$ python -q
>>> import numpy as np
>>> np.set_printoptions(precision=3, suppress=True, linewidth=140)
>>> arr = np.load("out2.npy")
>>> arr
array([[ 0.   ,  0.153,  0.006, -0.471,  0.195,  2.657, -1.931,  0.95 , -2.021, -2.99 ],
       [ 0.306, -3.171, -0.38 ,  2.306, -1.868,  0.973, -0.959, -1.59 , -0.836,  0.896],
       [ 2.448,  1.167, -1.534, -0.997, -1.118, -1.555,  0.481, -2.348, -1.997, -0.948],
       [ 1.836,  0.146, -1.038, -2.269, -1.927,  2.13 , -0.302,  1.338,  1.082,  2.02 ],
       [ 0.306,  0.51 , -0.248,  1.243, -0.085,  2.502,  3.862, -0.677,  0.563, -1.042],
       [-1.836, -1.374, -1.217, -2.566,  0.926,  0.732, -0.264, -2.718,  1.533, -0.687],
       [ 2.448,  1.013,  2.054,  0.87 ,  1.182,  0.847, -1.688, -1.86 ,  2.131, -0.193],
       [ 0.   ,  1.227, -3.273,  1.552,  2.466,  0.864, -0.904, -0.109, -0.441,  1.588],
       [-2.448,  2.975,  0.301,  0.694, -2.494,  0.628, -0.957, -1.311,  0.107,  0.569],
       [ 0.306, -0.103, -2.205,  1.241, -1.393, -1.175, -0.681,  1.107,  2.765, -2.417]])
>>> round(float(arr[:, 1] @ arr[:, 2]), 3)
0.0
>>> np.round(arr @ arr.T, 3) + 0
array([[25.,  0.,  0.,  0.,  0.,  0.,  0.,  0.,  0.,  0.],
       [ 0., 25.,  0.,  0.,  0.,  0.,  0.,  0.,  0.,  0.],
       [ 0.,  0., 25.,  0.,  0.,  0.,  0.,  0.,  0.,  0.],
       [ 0.,  0.,  0., 25.,  0.,  0.,  0.,  0.,  0.,  0.],
       [ 0.,  0.,  0.,  0., 25.,  0.,  0.,  0.,  0.,  0.],
       [ 0.,  0.,  0.,  0.,  0., 25.,  0.,  0.,  0.,  0.],
       [ 0.,  0.,  0.,  0.,  0.,  0., 25.,  0.,  0.,  0.],
       [ 0.,  0.,  0.,  0.,  0.,  0.,  0., 25.,  0.,  0.],
       [ 0.,  0.,  0.,  0.,  0.,  0.,  0.,  0., 25.,  0.],
       [ 0.,  0.,  0.,  0.,  0.,  0.,  0.,  0.,  0., 25.]])
>>> np.linalg.norm(arr, axis=0)
array([5., 5., 5., 5., 5., 5., 5., 5., 5., 5.])
>>> W = np.array([[-1, -3, -3],
...     [0, -3, -1],
...     [0, -4, -3],
...     [-4, 2, 1],
...     [4, -1, -2],
...     [4, -1, 2],
...     [3, 2, 1],
...     [-5, -3, -5],
...     [-2, 0, 2],
...     [1, 0, 4]])
>>> c = np.array([4, -4, -2])
>>> hid = np.maximum(arr @ W + c, 0)
>>> (hid > 0).mean(axis=0)
array([0.8, 0.5, 0.6])
>>> (hid > 0).astype(int)
array([[1, 0, 0],
       [0, 1, 1],
       [1, 0, 0],
       [1, 0, 1],
       [1, 1, 1],
       [1, 1, 1],
       [1, 0, 0],
       [1, 1, 1],
       [1, 0, 1],
       [0, 1, 0]])
>>> C = np.array([[-4, -3, -5], [-4, -4, 8], [8, -1, 9]])
>>> (hid @ C).round(6).argmax(axis=1)
array([1, 2, 1, 2, 2, 2, 1, 2, 2, 2])
>>> x = np.array([-3, 0, 0, 2, -3, 0, 0, 2, -3, 2])
>>> rhs = arr @ x
>>> rhs
array([  0.457,  10.418,  -6.585,  -0.792,  -3.301, -13.814, -19.651,  -0.013,  14.411,  -5.169])
>>> np.round(np.linalg.solve(arr, rhs + arr[:, 9]), 3) + 0
array([-3.,  0.,  0.,  2., -3.,  0.,  0.,  2., -3.,  3.])
>>> np.round(np.linalg.solve(arr, rhs), 3) + 0
array([-3.,  0.,  0.,  2., -3.,  0.,  0.,  2., -3.,  2.])
>>> np.round(np.linalg.solve(arr.T, arr[0]), 3) + 0
array([1., 0., 0., 0., 0., 0., 0., 0., 0., 0.])
>>> np.round(np.linalg.solve(arr, arr[:, 0]), 3) + 0
array([1., 0., 0., 0., 0., 0., 0., 0., 0., 0.])
>>> np.linalg.matrix_rank(arr)
np.int64(10)
>>> arr.mean(axis=0)
array([ 0.337,  0.254, -0.753,  0.16 , -0.412,  0.86 , -0.334, -0.722,  0.289, -0.32 ])
>>> arr.shape
(10, 10)
>>> np.round(np.linalg.norm(arr), 3)
np.float64(15.811)
>>> round(float(np.abs(arr).max()), 3)
3.862
>>> round(np.abs(np.linalg.eigvals(arr)).max(), 3)
np.float64(5.0)
>>> np.sort(np.abs(np.linalg.eigvals(arr)))
array([5., 5., 5., 5., 5., 5., 5., 5., 5., 5.])
>>> np.allclose(arr, arr.T)
False
>>> np.allclose(arr @ arr.T, arr.T @ arr)
True
>>> m1 = np.load("run11.npy")
>>> m1
array([[ 2,  2,  0,  0,  0,  0],
       [-6,  5,  0,  0,  0,  0],
       [-6,  9,  0,  0,  0,  0],
       [ 0,  0,  2,  2,  0,  0],
       [ 0,  0, -6,  5,  0,  0],
       [ 0,  0, -6,  9,  0,  0],
       [ 0,  0,  0,  0,  2,  2],
       [ 0,  0,  0,  0, -6,  5],
       [ 0,  0,  0,  0, -6,  9]])
>>> Y = np.c_[m1[:, :5] @ np.array([[-2, 0, -2, -2, 3],
...     [2, 3, -2, 2, 0],
...     [0, 3, 0, 0, -3],
...     [-3, -2, -2, 1, 2],
...     [3, 2, 2, 1, 3]]), np.array([2, 2, 0, 1, 2, 2, 1, 1, 2])]
>>> Y
array([[  0,   6,  -8,   0,   6,   2],
       [ 22,  15,   2,  22, -18,   2],
       [ 30,  27,  -6,  30, -18,   0],
       [ -6,   2,  -4,   2,  -2,   1],
       [-15, -28, -10,   5,  28,   2],
       [-27, -36, -18,   9,  36,   2],
       [  6,   4,   4,   2,   6,   1],
       [-18, -12, -12,  -6, -18,   1],
       [-18, -12, -12,  -6, -18,   2]])
>>> np.linalg.norm(np.linalg.qr(m1)[0].T @ Y, axis=0) ** 2 / ((Y ** 2).sum(axis=0) + 1e-12)
array([1.   , 1.   , 1.   , 1.   , 1.   , 0.704])
>>> np.linalg.matrix_rank(Y)
np.int64(6)
>>> np.round(np.linalg.norm(Y - m1 @ np.linalg.lstsq(m1, Y)[0], axis=0), 3) + 0
array([0.   , 0.   , 0.   , 0.   , 0.   , 2.611])
>>> np.linalg.matrix_rank(np.c_[m1, Y])
np.int64(7)
>>> np.round(np.linalg.lstsq(m1, Y[:, 0])[0], 3) + 0
array([-2.,  2.,  0., -3.,  3.,  0.])
>>> W = np.array([[-1, 2, 3, -2, 3],
...     [3, -1, 0, 0, 0],
...     [-1, 0, 2, 2, 0],
...     [3, -3, 0, -2, -1],
...     [-1, 1, 0, 2, -1],
...     [2, 1, 0, 3, -3]])
>>> c = np.array([3, -4, 4, -9, 9])
>>> hid = np.maximum(m1 @ W + c, 0)
>>> (hid > 0).mean(axis=0)
array([1.   , 0.   , 0.556, 0.444, 0.444])
>>> hid
array([[ 7,  0, 10,  0, 15],
       [24,  0,  0,  3,  0],
       [36,  0,  0,  3,  0],
       [ 7,  0,  8,  0,  7],
       [24,  0,  0,  0,  4],
       [36,  0,  0,  0,  0],
       [ 5,  0,  4,  1,  1],
       [19,  0,  4,  0,  0],
       [27,  0,  4,  6,  0]])
>>> np.linalg.matrix_rank(hid)
np.int64(4)
>>> (hid > 0).astype(int)
array([[1, 0, 1, 0, 1],
       [1, 0, 0, 1, 0],
       [1, 0, 0, 1, 0],
       [1, 0, 1, 0, 1],
       [1, 0, 0, 0, 1],
       [1, 0, 0, 0, 0],
       [1, 0, 1, 1, 1],
       [1, 0, 1, 0, 0],
       [1, 0, 1, 1, 0]])
>>> C = np.array([[-1, -1], [-1, 2], [0, -1], [-1, 1], [-2, 2]])
>>> W @ C
array([[ -5,   6],
       [ -2,  -5],
       [ -1,   1],
       [  4, -13],
       [  0,   3],
       [  0,  -3]])
>>> (hid @ C).round(6).argmax(axis=1)
array([1, 1, 1, 1, 1, 0, 1, 0, 1])
>>> U, sv, VT = np.linalg.svd(hid)
>>> np.argmax(sv[:-1] / (sv[1:] + 1e-6)) + 1
np.int64(4)
>>> Y = U[:, :4] @ np.diag(sv[:4]) @ VT[:4]
>>> np.linalg.matrix_rank(Y)
np.int64(4)
>>> np.linalg.matrix_rank(hid, rtol=0.05)
np.int64(4)
>>> round(np.linalg.norm(hid - Y) / np.linalg.norm(hid), 3)
np.float64(0.0)
>>> x = np.array([1, 0, 1, 2, 0, 0])
>>> rhs = m1 @ x
>>> c, lr = np.zeros(6), 1 / np.linalg.norm(m1, 2) ** 2
>>> for i in range(30):
...     c -= lr * m1.T @ (m1 @ c - rhs)
...     if i % 10 == 0: print(i, round(np.linalg.norm(m1 @ c - rhs), 3))
... 
0 6.829
10 3.519
20 1.813
>>> c
array([ 0.917, -0.067,  0.784,  1.825,  0.   ,  0.   ])
>>> round(np.linalg.cond(m1), 3)
np.float64(3.948)
